% ipython --no-banner

In [1]: import numpy as np

In [2]: np.set_printoptions(precision=3, suppress=True, linewidth=120, sign=" ")

In [3]: data = np.load("dump.npy")

In [4]: data
Out[4]: 
array([[-3,  0,  2,  0,  0,  0,  0, -2],
       [ 0, -1,  0,  0,  0,  1,  0,  1],
       [ 0,  0,  1,  0, -3,  0, -2,  0],
       [ 1,  0,  0,  0,  0,  0,  3,  0],
       [ 0,  0,  0,  0,  0,  0,  0,  0],
       [ 0,  0,  0,  2,  0,  0,  0,  0],
       [ 0, -1, -3,  0,  0,  0, -1,  0],
       [-1, -3,  0,  0,  2,  3,  0,  0]])

In [5]: left, sig, vt = np.linalg.svd(data)

In [6]: sig.round(3) + 0
Out[6]: array([ 5.283,  4.7  ,  4.141,  2.738,  2.   ,  1.725,  0.62 ,  0.   ])

In [7]: np.argmax(sig[:-1] / (sig[1:] + 1e-6)) + 1
Out[7]: np.int64(7)

In [8]: B = left[:, :7] @ np.diag(sig[:7]) @ vt[:7]

In [9]: B.round(3) + 0
Out[9]: 
array([[-3.,  0.,  2.,  0.,  0.,  0.,  0., -2.],
       [ 0., -1.,  0.,  0.,  0.,  1.,  0.,  1.],
       [ 0.,  0.,  1.,  0., -3.,  0., -2.,  0.],
       [ 1.,  0.,  0.,  0.,  0.,  0.,  3.,  0.],
       [ 0.,  0.,  0.,  0.,  0.,  0.,  0.,  0.],
       [ 0.,  0.,  0.,  2.,  0.,  0.,  0.,  0.],
       [ 0., -1., -3.,  0.,  0.,  0., -1.,  0.],
       [-1., -3.,  0.,  0.,  2.,  3.,  0.,  0.]])

In [10]: np.linalg.matrix_rank(B)
Out[10]: np.int64(7)

In [11]: [round(float(x), 3) for x in np.linalg.svd(data, compute_uv=False)[:3]]
Out[11]: [5.283, 4.7, 4.141]

In [12]: m1 = np.loadtxt("block8.csv", delimiter=",")

In [13]: m1
Out[13]: 
array([[-0.9, -0.4,  0. , -1.3,  0.3, -0.6,  0.4, -0.8, -4.8],
       [ 0.2,  0.7,  0.8, -0.8, -1.3,  0. , -1.1,  0.1,  0. ],
       [-1.3, -1.1, -0.8,  0.8,  1.2,  1.8, -1.7,  0.4,  1.2],
       [-0.1,  2.2, -1.4,  1.4, -2.1,  3.3,  0.1, -0.1,  3. ],
       [ 0.6, -3. ,  1.7,  0.7, -0.3, -0.2, -0.1, -0.9,  2.7],
       [ 1.3,  0.3,  0.7,  1.2,  0.4,  1.2, -0.7,  1. , -1.2],
       [-0.3,  0.2,  1.5,  0.3,  0.4,  0.7,  0.2, -0.6,  3.3],
       [-0.3,  1.1,  2.7, -1.2,  0.1,  0.3,  2.1, -3.1, -2.7],
       [-0.9,  1.7, -0.1, -0.1, -0.2, -0.4,  0.2,  0.5, -1.5],
       [ 0.8,  1.5, -1.7, -2. ,  0.7, -1. , -0.7, -2.1,  2.7],
       [ 0.5, -0.4,  1.1, -0.3, -0.9,  1.3, -0.6, -0.2, -1.8],
       [-0.7,  1.2, -0.7,  0.5, -0.9,  0.2,  1.4, -1. , -1.8],
       [ 1. ,  1.2,  0.7, -0.1, -0.7,  0. ,  0.6,  0. , -0.3]])

In [14]: left, sig = np.linalg.svd(m1)
ValueError: too many values to unpack (expected 2)


In [15]: left, sig, vt = np.linalg.svd(m1, full_matrices=False)

In [16]: left.shape, sig.shape, vt.shape
Out[16]: ((13, 9), (9,), (9, 9))

In [17]: (sig > 1e-8).sum()
Out[17]: np.int64(9)

In [18]: np.abs(vt[0])
Out[18]: array([ 0.069,  0.064,  0.155,  0.182,  0.02 ,  0.173,  0.192,  0.107,  0.925])

In [19]: sig
Out[19]: array([ 9.241,  5.832,  5.524,  4.966,  3.314,  2.905,  2.423,  2.026,  0.758])

In [20]: np.round(left.T @ m1 @ vt.T, 3) + 0
Out[20]: 
array([[ 9.241,  0.   ,  0.   ,  0.   ,  0.   ,  0.   ,  0.   ,  0.   ,  0.   ],
       [ 0.   ,  5.832,  0.   ,  0.   ,  0.   ,  0.   ,  0.   ,  0.   ,  0.   ],
       [ 0.   ,  0.   ,  5.524,  0.   ,  0.   ,  0.   ,  0.   ,  0.   ,  0.   ],
       [ 0.   ,  0.   ,  0.   ,  4.966,  0.   ,  0.   ,  0.   ,  0.   ,  0.   ],
       [ 0.   ,  0.   ,  0.   ,  0.   ,  3.314,  0.   ,  0.   ,  0.   ,  0.   ],
       [ 0.   ,  0.   ,  0.   ,  0.   ,  0.   ,  2.905,  0.   ,  0.   ,  0.   ],
       [ 0.   ,  0.   ,  0.   ,  0.   ,  0.   ,  0.   ,  2.423,  0.   ,  0.   ],
       [ 0.   ,  0.   ,  0.   ,  0.   ,  0.   ,  0.   ,  0.   ,  2.026,  0.   ],
       [ 0.   ,  0.   ,  0.   ,  0.   ,  0.   ,  0.   ,  0.   ,  0.   ,  0.758]])

In [21]: np.allclose(left * sig @ vt, m1)
Out[21]: True

In [22]: np.round(left.T @ left, 3) + 0
Out[22]: 
array([[ 1.,  0.,  0.,  0.,  0.,  0.,  0.,  0.,  0.],
       [ 0.,  1.,  0.,  0.,  0.,  0.,  0.,  0.,  0.],
       [ 0.,  0.,  1.,  0.,  0.,  0.,  0.,  0.,  0.],
       [ 0.,  0.,  0.,  1.,  0.,  0.,  0.,  0.,  0.],
       [ 0.,  0.,  0.,  0.,  1.,  0.,  0.,  0.,  0.],
       [ 0.,  0.,  0.,  0.,  0.,  1.,  0.,  0.,  0.],
       [ 0.,  0.,  0.,  0.,  0.,  0.,  1.,  0.,  0.],
       [ 0.,  0.,  0.,  0.,  0.,  0.,  0.,  1.,  0.],
       [ 0.,  0.,  0.,  0.,  0.,  0.,  0.,  0.,  1.]])

In [23]: np.cumsum(sig ** 2) / np.sum(sig ** 2)
Out[23]: array([ 0.417,  0.584,  0.733,  0.853,  0.907,  0.948,  0.977,  0.997,  1.   ])
